$ ipython --no-banner

In [1]: import numpy as np

In [2]: np.set_printoptions(precision=2, suppress=True, linewidth=100, floatmode="fixed")

In [3]: def tidy(a):
   ...:     return np.round(a, 2) + 0
   ...: 

In [4]: arr = np.loadtxt("data.csv", delimiter=",")

In [5]: tidy(arr)
Out[5]: 
array([[ 3.75, -0.19,  0.53,  0.97, -0.30, -1.01,  0.92, -0.03,  0.12, -0.11, -0.79],
       [-0.19,  2.40, -0.12,  0.18,  0.57, -0.12, -0.18, -0.89, -0.63,  1.21,  0.25],
       [ 0.53, -0.12,  3.59, -0.22,  0.52, -0.28, -0.02,  0.97,  0.56,  1.25,  0.66],
       [ 0.97,  0.18, -0.22,  1.87, -1.13,  0.39,  0.01,  0.12, -0.54,  0.42,  0.98],
       [-0.30,  0.57,  0.52, -1.13,  2.35, -1.28,  0.07, -1.06, -0.60, -0.24,  0.17],
       [-1.01, -0.12, -0.28,  0.39, -1.28,  2.55, -0.47,  0.34,  0.46,  0.58, -0.49],
       [ 0.92, -0.18, -0.02,  0.01,  0.07, -0.47,  0.46, -0.06,  0.28, -0.68, -0.21],
       [-0.03, -0.89,  0.97,  0.12, -1.06,  0.34, -0.06,  1.77,  0.12, -0.36,  0.45],
       [ 0.12, -0.63,  0.56, -0.54, -0.60,  0.46,  0.28,  0.12,  1.80,  0.13, -1.08],
       [-0.11,  1.21,  1.25,  0.42, -0.24,  0.58, -0.68, -0.36,  0.13,  3.02, -0.25],
       [-0.79,  0.25,  0.66,  0.98,  0.17, -0.49, -0.21,  0.45, -1.08, -0.25,  2.43]])

In [6]: # equal to its transpose

In [7]: M2 = np.array([[5, 4, 4],
   ...:     [1, 0, 2],
   ...:     [4, 5, 2],
   ...:     [4, 5, 4],
   ...:     [4, 1, 3],
   ...:     [0, 1, 5],
   ...:     [5, 1, 5],
   ...:     [5, 4, 3],
   ...:     [1, 4, 4],
   ...:     [4, 3, 2],
   ...:     [4, 1, 0]])

In [8]: np.linalg.matrix_rank(np.vstack([arr, M2.T]))
Out[8]: np.int64(11)

In [9]: np.linalg.matrix_rank(arr @ M2)
Out[9]: np.int64(3)

In [10]: rng = np.random.default_rng(35)

In [11]: z = rng.permutation(11)

In [12]: z
Out[12]: array([ 7,  9,  1,  4,  3, 10,  6,  2,  5,  0,  8])

In [13]: M2 = arr[z][:, z]

In [14]: np.allclose(M2, arr)
Out[14]: False

In [15]: tidy(np.trace(M2))
Out[15]: np.float64(26.0)

In [16]: tidy(np.diag(M2))
Out[16]: array([1.77, 3.02, 2.40, 2.35, 1.87, 2.43, 0.46, 3.59, 2.55, 3.75, 1.80])

In [17]: tidy(np.sort(np.abs(np.linalg.eigvals(M2))))
Out[17]: array([0.00, 0.00, 0.00, 1.00, 1.00, 1.00, 4.00, 4.00, 5.00, 5.00, 5.00])

In [18]: tidy(M2)
Out[18]: 
array([[ 1.77, -0.36, -0.89, -1.06,  0.12,  0.45, -0.06,  0.97,  0.34, -0.03,  0.12],
       [-0.36,  3.02,  1.21, -0.24,  0.42, -0.25, -0.68,  1.25,  0.58, -0.11,  0.13],
       [-0.89,  1.21,  2.40,  0.57,  0.18,  0.25, -0.18, -0.12, -0.12, -0.19, -0.63],
       [-1.06, -0.24,  0.57,  2.35, -1.13,  0.17,  0.07,  0.52, -1.28, -0.30, -0.60],
       [ 0.12,  0.42,  0.18, -1.13,  1.87,  0.98,  0.01, -0.22,  0.39,  0.97, -0.54],
       [ 0.45, -0.25,  0.25,  0.17,  0.98,  2.43, -0.21,  0.66, -0.49, -0.79, -1.08],
       [-0.06, -0.68, -0.18,  0.07,  0.01, -0.21,  0.46, -0.02, -0.47,  0.92,  0.28],
       [ 0.97,  1.25, -0.12,  0.52, -0.22,  0.66, -0.02,  3.59, -0.28,  0.53,  0.56],
       [ 0.34,  0.58, -0.12, -1.28,  0.39, -0.49, -0.47, -0.28,  2.55, -1.01,  0.46],
       [-0.03, -0.11, -0.19, -0.30,  0.97, -0.79,  0.92,  0.53, -1.01,  3.75,  0.12],
       [ 0.12,  0.13, -0.63, -0.60, -0.54, -1.08,  0.28,  0.56,  0.46,  0.12,  1.80]])

In [19]: np.abs(np.diag(np.linalg.qr(arr)[1])) > 1e-9
Out[19]: array([ True,  True,  True,  True,  True,  True,  True,  True, False, False, False])

In [20]: np.allclose(arr[:-1].T @ np.linalg.lstsq(arr[:-1].T, arr[-1])[0], arr[-1])
Out[20]: True

In [21]: tidy(np.trace(np.linalg.pinv(arr) @ arr))
Out[21]: np.float64(8.0)

In [22]: np.unique(arr.round(6), axis=0).shape
Out[22]: (11, 11)

In [23]: np.linalg.lstsq(arr[:-1].T, arr[-1])[2]
Out[23]: np.int32(8)

In [24]: rk = np.linalg.matrix_rank(arr)

In [25]: rk
Out[25]: np.int64(8)

In [26]: ns = np.linalg.svd(arr)[2][rk:].T

In [27]: ns.shape
Out[27]: (11, 3)

In [28]: np.allclose(arr @ ns, 0)
Out[28]: True

In [29]: [int(np.linalg.matrix_rank(np.delete(arr, i, axis=0))) for i in range(11)]
Out[29]: [8, 8, 8, 8, 8, 8, 8, 8, 8, 8, 8]

In [30]: K = np.eye(7, dtype=int)[rng.permutation(7)] * np.array([3, -2, 4, -2, 2, -2, 5])

In [31]: K
Out[31]: 
array([[ 0,  0,  4,  0,  0,  0,  0],
       [ 0,  0,  0,  0,  2,  0,  0],
       [ 0,  0,  0,  0,  0,  0,  5],
       [ 0, -2,  0,  0,  0,  0,  0],
       [ 0,  0,  0,  0,  0, -2,  0],
       [ 0,  0,  0, -2,  0,  0,  0],
       [ 3,  0,  0,  0,  0,  0,  0]])

In [32]: tidy(np.linalg.pinv(K))
Out[32]: 
array([[ 0.00,  0.00,  0.00,  0.00,  0.00,  0.00,  0.33],
       [ 0.00,  0.00,  0.00, -0.50,  0.00,  0.00,  0.00],
       [ 0.25,  0.00,  0.00,  0.00,  0.00,  0.00,  0.00],
       [ 0.00,  0.00,  0.00,  0.00,  0.00, -0.50,  0.00],
       [ 0.00,  0.50,  0.00,  0.00,  0.00,  0.00,  0.00],
       [ 0.00,  0.00,  0.00,  0.00, -0.50,  0.00,  0.00],
       [ 0.00,  0.00,  0.20,  0.00,  0.00,  0.00,  0.00]])

In [33]: K.T @ K
Out[33]: 
array([[ 9,  0,  0,  0,  0,  0,  0],
       [ 0,  4,  0,  0,  0,  0,  0],
       [ 0,  0, 16,  0,  0,  0,  0],
       [ 0,  0,  0,  4,  0,  0,  0],
       [ 0,  0,  0,  0,  4,  0,  0],
       [ 0,  0,  0,  0,  0,  4,  0],
       [ 0,  0,  0,  0,  0,  0, 25]])

In [34]: O, R = np.linalg.qr(K)

In [35]: R
Out[35]: 
array([[-3.00,  0.00,  0.00,  0.00,  0.00,  0.00,  0.00],
       [ 0.00, -2.00,  0.00,  0.00,  0.00,  0.00,  0.00],
       [ 0.00,  0.00, -4.00,  0.00,  0.00,  0.00,  0.00],
       [ 0.00,  0.00,  0.00, -2.00,  0.00,  0.00,  0.00],
       [ 0.00,  0.00,  0.00,  0.00, -2.00,  0.00,  0.00],
       [ 0.00,  0.00,  0.00,  0.00,  0.00,  2.00,  0.00],
       [ 0.00,  0.00,  0.00,  0.00,  0.00,  0.00,  5.00]])

In [36]: O.T @ O
Out[36]: 
array([[1.00, 0.00, 0.00, 0.00, 0.00, 0.00, 0.00],
       [0.00, 1.00, 0.00, 0.00, 0.00, 0.00, 0.00],
       [0.00, 0.00, 1.00, 0.00, 0.00, 0.00, 0.00],
       [0.00, 0.00, 0.00, 1.00, 0.00, 0.00, 0.00],
       [0.00, 0.00, 0.00, 0.00, 1.00, 0.00, 0.00],
       [0.00, 0.00, 0.00, 0.00, 0.00, 1.00, 0.00],
       [0.00, 0.00, 0.00, 0.00, 0.00, 0.00, 1.00]])

In [37]: np.allclose(R.T @ R, K.T @ K)
Out[37]: True

In [38]: abs(R[0, 0]), tidy(np.linalg.norm(K[:, 0]))
Out[38]: (np.float64(3.0), np.float64(3.0))

In [39]: np.trace(O @ O.T)
Out[39]: np.float64(7.0)

In [40]: E = np.array([[-5, 5, -2, -3, 5, 5, -3],
    ...:     [-3, 4, 4, -1, -5, 5, 1],
    ...:     [3, 0, 5, 4, 3, 0, -2],
    ...:     [3, -3, 5, -3, -3, -3, 1],
    ...:     [3, -1, 1, 2, 4, 0, -4],
    ...:     [0, 2, 0, -5, -4, -5, -3],
    ...:     [-1, 3, -5, 0, -3, 1, 5]])

In [41]: M2 = E[0, 0] * E[1:] - np.outer(E[1:, 0], E[0])

In [42]: M2
Out[42]: 
array([[  0,  -5, -26,  -4,  40, -10, -14],
       [  0, -15, -19, -11, -30, -15,  19],
       [  0,   0, -19,  24,   0,   0,   4],
       [  0, -10,   1,  -1, -35, -15,  29],
       [  0, -10,   0,  25,  20,  25,  15],
       [  0, -10,  23,  -3,  20,   0, -28]])

In [43]: np.linalg.matrix_rank(M2), np.linalg.matrix_rank(E)
Out[43]: (np.int64(6), np.int64(7))

In [44]: M = np.load("w.npy")

In [45]: M
Out[45]: 
array([[ 0,  0,  1,  0,  0,  0,  0,  1,  0],
       [ 0,  3,  0,  0,  0, -3,  2, -1,  0],
       [ 0,  3,  0,  0,  0,  0,  0, -3,  0],
       [ 0,  0,  0, -2, -1,  0,  0,  0,  0],
       [ 0,  0,  2,  0,  0, -3,  0,  0,  2]])

In [46]: G = M.T @ M

In [47]: np.allclose(G, G.T)
Out[47]: True

In [48]: tidy(np.linalg.svd(M, compute_uv=False) ** 2)
Out[48]: array([35.64, 18.07,  5.08,  5.00,  1.21])
